$ python3 -q
>>> import numpy as np
>>> np.set_printoptions(suppress=True, linewidth=140)
>>> m1 = np.array([[3, -3, 2, 1, -3, -1, -2],
...     [3, -1, -3, 2, 1, -3, -3],
...     [-1, 2, -2, 2, -2, 0, 1],
...     [1, -1, -3, -1, 0, 3, 2],
...     [3, -1, 2, 0, 0, -2, -3]])
>>> print(m1)
[[ 3 -3  2  1 -3 -1 -2]
 [ 3 -1 -3  2  1 -3 -3]
 [-1  2 -2  2 -2  0  1]
 [ 1 -1 -3 -1  0  3  2]
 [ 3 -1  2  0  0 -2 -3]]
>>> vec = np.array([4, -5, -2, 5, 3, -2, 3])
>>> (m1 * vec).sum(axis=1)
array([15, 33, -3, 10,  8])
>>> np.linalg.norm(m1 @ vec) <= np.linalg.norm(m1, 2) * np.linalg.norm(vec) + 1e-9
np.True_
>>> np.sign((m1 @ vec).round(6))
array([ 1,  1, -1,  1,  1])
>>> print(m1 @ np.eye(7)[0])
[ 3.  3. -1.  1.  3.]
>>> rng = np.random.default_rng(0)
>>> A2 = m1 + rng.integers(-2, 3, (5, 4)) @ rng.integers(-2, 3, (4, 7))
>>> A2
array([[ 1,  4,  7,  1, -8,  1, -1],
       [16, -1,  2,  6,  4, -1, -9],
       [-9, -4, -8,  5, -2, -8,  7],
       [-7, -2, -8, -3, -1,  1,  5],
       [-2, -3, -1, -6,  1,  0, -1]])
>>> A2 - m1
array([[-2,  7,  5,  0, -5,  2,  1],
       [13,  0,  5,  4,  3,  2, -6],
       [-8, -6, -6,  3,  0, -8,  6],
       [-8, -1, -5, -2, -1, -2,  3],
       [-5, -2, -3, -6,  1,  2,  2]])
>>> np.linalg.matrix_rank(A2 - m1, tol=1e-8)
np.int64(4)
>>> W = np.array([[-3, -1], [3, 0], [0, 2], [-1, 0], [-1, 3], [0, 1], [3, -1]])
>>> c = np.array([2, 0])
>>> H = np.maximum(m1 @ W + c, 0)
>>> H
array([[ 0,  0],
       [ 0,  0],
       [14,  0],
       [ 3,  0],
       [ 0,  2]])
>>> (H > 0).astype(int)
array([[0, 0],
       [0, 0],
       [1, 0],
       [1, 0],
       [0, 1]])
>>> C = np.array([[1, 1, 1], [1, 1, 1]])
>>> W @ C
array([[-4, -4, -4],
       [ 3,  3,  3],
       [ 2,  2,  2],
       [-1, -1, -1],
       [ 2,  2,  2],
       [ 1,  1,  1],
       [ 2,  2,  2]])
>>> (H @ C).round(6).argmax(axis=1)
array([0, 0, 0, 0, 0])
>>> print(H @ C)
[[ 0  0  0]
 [ 0  0  0]
 [14 14 14]
 [ 3  3  3]
 [ 2  2  2]]
